$ python3 -q
>>> import numpy as np
>>> np.set_printoptions(precision=2, suppress=True, linewidth=200, sign=" ")
>>> m1 = np.load("out1.npy")
>>> print(m1)
[[ 3.  1.  1.  1.  1.  1.  1.  1.  1.  1.  1.  1.]
 [ 1.  3.  1.  1.  1.  1.  1.  1.  1.  1.  1.  1.]
 [ 1.  1.  3.  1.  1.  1.  1.  1.  1.  1.  1.  1.]
 [ 1.  1.  1.  3.  1.  1.  1.  1.  1.  1.  1.  1.]
 [ 1.  1.  1.  1.  3.  1.  1.  1.  1.  1.  1.  1.]
 [ 1.  1.  1.  1.  1.  3.  1.  1.  1.  1.  1.  1.]
 [ 1.  1.  1.  1.  1.  1.  3.  1.  1.  1.  1.  1.]
 [ 1.  1.  1.  1.  1.  1.  1.  3.  1.  1.  1.  1.]
 [ 1.  1.  1.  1.  1.  1.  1.  1.  3.  1.  1.  1.]
 [ 1.  1.  1.  1.  1.  1.  1.  1.  1.  3.  1.  1.]
 [ 1.  1.  1.  1.  1.  1.  1.  1.  1.  1.  3.  1.]
 [ 1.  1.  1.  1.  1.  1.  1.  1.  1.  1.  1.  3.]]
>>> A2 = m1[0, 0] * m1[1:] - np.outer(m1[1:, 0], m1[0])
>>> print(A2)
[[ 0.  8.  2.  2.  2.  2.  2.  2.  2.  2.  2.  2.]
 [ 0.  2.  8.  2.  2.  2.  2.  2.  2.  2.  2.  2.]
 [ 0.  2.  2.  8.  2.  2.  2.  2.  2.  2.  2.  2.]
 [ 0.  2.  2.  2.  8.  2.  2.  2.  2.  2.  2.  2.]
 [ 0.  2.  2.  2.  2.  8.  2.  2.  2.  2.  2.  2.]
 [ 0.  2.  2.  2.  2.  2.  8.  2.  2.  2.  2.  2.]
 [ 0.  2.  2.  2.  2.  2.  2.  8.  2.  2.  2.  2.]
 [ 0.  2.  2.  2.  2.  2.  2.  2.  8.  2.  2.  2.]
 [ 0.  2.  2.  2.  2.  2.  2.  2.  2.  8.  2.  2.]
 [ 0.  2.  2.  2.  2.  2.  2.  2.  2.  2.  8.  2.]
 [ 0.  2.  2.  2.  2.  2.  2.  2.  2.  2.  2.  8.]]
>>> print(np.linalg.matrix_rank(A2), np.linalg.matrix_rank(m1))
11 12
>>> print(np.flatnonzero(~A2.round(6).any(axis=1)))
[]
>>> print(m1[:, 0] / m1[0, 0])
[ 1.    0.33  0.33  0.33  0.33  0.33  0.33  0.33  0.33  0.33  0.33  0.33]
>>> x = np.ones(12)
>>> for _ in range(4):
...     x = m1 @ x
...     x /= np.linalg.norm(x)
...     print(round(x @ m1 @ x, 2))
... 
14.0
14.0
14.0
14.0
>>> print(round(float(np.linalg.eigvalsh(m1)[-1]), 2))
14.0
>>> print(x)
[ 0.29  0.29  0.29  0.29  0.29  0.29  0.29  0.29  0.29  0.29  0.29  0.29]
>>> data = np.loadtxt("sample17.csv", delimiter=",")
>>> print(data)
[[-1.  0.  0.  0.  0.  0.  0.]
 [ 0. -1. -2.  0.  0. -2. -2.]
 [ 0. -2. -1.  0.  0. -2. -2.]
 [ 0.  0.  0. -1. -2.  0.  0.]
 [ 0.  0.  0. -2. -1.  0.  0.]
 [ 0. -2. -2.  0.  0. -1. -2.]
 [ 0. -2. -2.  0.  0. -2. -1.]]
>>> w, V = np.linalg.eigh(m1)
>>> x = np.array([2, 5, 2, 1, 2, 4, 1, 2, 4, 1, 4, 0])
>>> print(V * np.abs(w) @ V.T)
[[ 3.  1.  1.  1.  1.  1.  1.  1.  1.  1.  1.  1.]
 [ 1.  3.  1.  1.  1.  1.  1.  1.  1.  1.  1.  1.]
 [ 1.  1.  3.  1.  1.  1.  1.  1.  1.  1.  1.  1.]
 [ 1.  1.  1.  3.  1.  1.  1.  1.  1.  1.  1.  1.]
 [ 1.  1.  1.  1.  3.  1.  1.  1.  1.  1.  1.  1.]
 [ 1.  1.  1.  1.  1.  3.  1.  1.  1.  1.  1.  1.]
 [ 1.  1.  1.  1.  1.  1.  3.  1.  1.  1.  1.  1.]
 [ 1.  1.  1.  1.  1.  1.  1.  3.  1.  1.  1.  1.]
 [ 1.  1.  1.  1.  1.  1.  1.  1.  3.  1.  1.  1.]
 [ 1.  1.  1.  1.  1.  1.  1.  1.  1.  3.  1.  1.]
 [ 1.  1.  1.  1.  1.  1.  1.  1.  1.  1.  3.  1.]
 [ 1.  1.  1.  1.  1.  1.  1.  1.  1.  1.  1.  3.]]
>>> print(V * np.maximum(w, 0) @ V.T)
[[ 3.  1.  1.  1.  1.  1.  1.  1.  1.  1.  1.  1.]
 [ 1.  3.  1.  1.  1.  1.  1.  1.  1.  1.  1.  1.]
 [ 1.  1.  3.  1.  1.  1.  1.  1.  1.  1.  1.  1.]
 [ 1.  1.  1.  3.  1.  1.  1.  1.  1.  1.  1.  1.]
 [ 1.  1.  1.  1.  3.  1.  1.  1.  1.  1.  1.  1.]
 [ 1.  1.  1.  1.  1.  3.  1.  1.  1.  1.  1.  1.]
 [ 1.  1.  1.  1.  1.  1.  3.  1.  1.  1.  1.  1.]
 [ 1.  1.  1.  1.  1.  1.  1.  3.  1.  1.  1.  1.]
 [ 1.  1.  1.  1.  1.  1.  1.  1.  3.  1.  1.  1.]
 [ 1.  1.  1.  1.  1.  1.  1.  1.  1.  3.  1.  1.]
 [ 1.  1.  1.  1.  1.  1.  1.  1.  1.  1.  3.  1.]
 [ 1.  1.  1.  1.  1.  1.  1.  1.  1.  1.  1.  3.]]
>>> print((np.sign(V[:, -1].round(6)) == np.sign(V[0, -1].round(6))).astype(int))
[ 1  1  1  1  1  1  1  1  1  1  1  1]
>>> print(V * np.sqrt(w) @ V.T)
[[ 1.61  0.19  0.19  0.19  0.19  0.19  0.19  0.19  0.19  0.19  0.19  0.19]
 [ 0.19  1.61  0.19  0.19  0.19  0.19  0.19  0.19  0.19  0.19  0.19  0.19]
 [ 0.19  0.19  1.61  0.19  0.19  0.19  0.19  0.19  0.19  0.19  0.19  0.19]
 [ 0.19  0.19  0.19  1.61  0.19  0.19  0.19  0.19  0.19  0.19  0.19  0.19]
 [ 0.19  0.19  0.19  0.19  1.61  0.19  0.19  0.19  0.19  0.19  0.19  0.19]
 [ 0.19  0.19  0.19  0.19  0.19  1.61  0.19  0.19  0.19  0.19  0.19  0.19]
 [ 0.19  0.19  0.19  0.19  0.19  0.19  1.61  0.19  0.19  0.19  0.19  0.19]
 [ 0.19  0.19  0.19  0.19  0.19  0.19  0.19  1.61  0.19  0.19  0.19  0.19]
 [ 0.19  0.19  0.19  0.19  0.19  0.19  0.19  0.19  1.61  0.19  0.19  0.19]
 [ 0.19  0.19  0.19  0.19  0.19  0.19  0.19  0.19  0.19  1.61  0.19  0.19]
 [ 0.19  0.19  0.19  0.19  0.19  0.19  0.19  0.19  0.19  0.19  1.61  0.19]
 [ 0.19  0.19  0.19  0.19  0.19  0.19  0.19  0.19  0.19  0.19  0.19  1.61]]
